% python3 -q
>>> import numpy as np
>>> from numpy import linalg as LA
>>> np.set_printoptions(precision=4, suppress=True, linewidth=200, legacy="1.25")
>>> tidy = lambda a: np.round(a, 4) + 0
>>> F = np.load("data.npy")
>>> F
array([[  2,  -3,   3,   1,   1],
       [  0,  -6,   1,   2,   2],
       [  1, -12,   4,   4,   4],
       [  4,  -3,   3,   1,   5],
       [  2,  -9,   4,   3,   5],
       [  4,  -6,   1,   2,   5],
       [  3, -12,   0,   4,   4]])
>>> # rank 4
>>> rk = LA.matrix_rank(F)
>>> rk
4
>>> null = LA.svd(F)[2][rk:].T
>>> print(tidy(null @ null.T))
[[0.  0.  0.  0.  0. ]
 [0.  0.1 0.  0.3 0. ]
 [0.  0.  0.  0.  0. ]
 [0.  0.3 0.  0.9 0. ]
 [0.  0.  0.  0.  0. ]]
>>> np.allclose(F @ null, 0)
True
>>> [int(LA.matrix_rank(np.delete(F, i, axis=0))) for i in range(7)]
[4, 4, 4, 4, 4, 4, 4]
>>> LA.matrix_rank(F.T @ F), LA.matrix_rank(F @ F.T)
(4, 4)
>>> [int(LA.matrix_rank(F[:i])) for i in range(1, len(F) + 1)]
[1, 2, 3, 4, 4, 4, 4]
>>> LA.cond(F) > 100
True
>>> np.argsort(-LA.norm(F, axis=0).round(6), kind="stable")[:3]
array([1, 4, 2])
>>> LA.matrix_rank(F, rtol=0.1)
3
>>> tidy(LA.norm(F, 2) / LA.norm(F))
0.9569
>>> feats = np.loadtxt("test12.csv", delimiter=",")
>>> feats
array([[ 1., -1.,  1., -1., -1.,  1., -1.,  1.],
       [ 1.,  1.,  1.,  1., -1., -1., -1., -1.],
       [ 1., -1.,  1., -1.,  1., -1.,  1., -1.],
       [ 1.,  1.,  1.,  1.,  1.,  1.,  1.,  1.],
       [ 1.,  1., -1., -1.,  1.,  1., -1., -1.]])
>>> LA.matrix_rank(feats)
5
>>> feats - feats[0]
array([[ 0.,  0.,  0.,  0.,  0.,  0.,  0.,  0.],
       [ 0.,  2.,  0.,  2.,  0., -2.,  0., -2.],
       [ 0.,  0.,  0.,  0.,  2., -2.,  2., -2.],
       [ 0.,  2.,  0.,  2.,  2.,  0.,  2.,  0.],
       [ 0.,  2., -2.,  0.,  2.,  0.,  0., -2.]])
>>> tidy(LA.norm(feats))
6.3246
>>> feats.sum(axis=0)
array([ 5.,  1.,  3., -1.,  1.,  1., -1., -1.])
>>> np.count_nonzero(feats)
40
>>> theta = np.radians(15)
>>> r_ = np.eye(8)
>>> r_[0, 0] = r_[5, 5] = np.cos(theta)
>>> r_[0, 5], r_[5, 0] = -np.sin(theta), np.sin(theta)
>>> tidy(r_)
array([[ 0.9659,  0.    ,  0.    ,  0.    ,  0.    , -0.2588,  0.    ,  0.    ],
       [ 0.    ,  1.    ,  0.    ,  0.    ,  0.    ,  0.    ,  0.    ,  0.    ],
       [ 0.    ,  0.    ,  1.    ,  0.    ,  0.    ,  0.    ,  0.    ,  0.    ],
       [ 0.    ,  0.    ,  0.    ,  1.    ,  0.    ,  0.    ,  0.    ,  0.    ],
       [ 0.    ,  0.    ,  0.    ,  0.    ,  1.    ,  0.    ,  0.    ,  0.    ],
       [ 0.2588,  0.    ,  0.    ,  0.    ,  0.    ,  0.9659,  0.    ,  0.    ],
       [ 0.    ,  0.    ,  0.    ,  0.    ,  0.    ,  0.    ,  1.    ,  0.    ],
       [ 0.    ,  0.    ,  0.    ,  0.    ,  0.    ,  0.    ,  0.    ,  1.    ]])
>>> Y = feats @ r_.T
>>> print(np.allclose(LA.norm(feats, axis=1), LA.norm(Y, axis=1)))
True
>>> np.allclose(feats @ feats.T, Y @ Y.T)
True
>>> tidy(Y)
array([[ 0.7071, -1.    ,  1.    , -1.    , -1.    ,  1.2247, -1.    ,  1.    ],
       [ 1.2247,  1.    ,  1.    ,  1.    , -1.    , -0.7071, -1.    , -1.    ],
       [ 1.2247, -1.    ,  1.    , -1.    ,  1.    , -0.7071,  1.    , -1.    ],
       [ 0.7071,  1.    ,  1.    ,  1.    ,  1.    ,  1.2247,  1.    ,  1.    ],
       [ 0.7071,  1.    , -1.    , -1.    ,  1.    ,  1.2247, -1.    , -1.    ]])
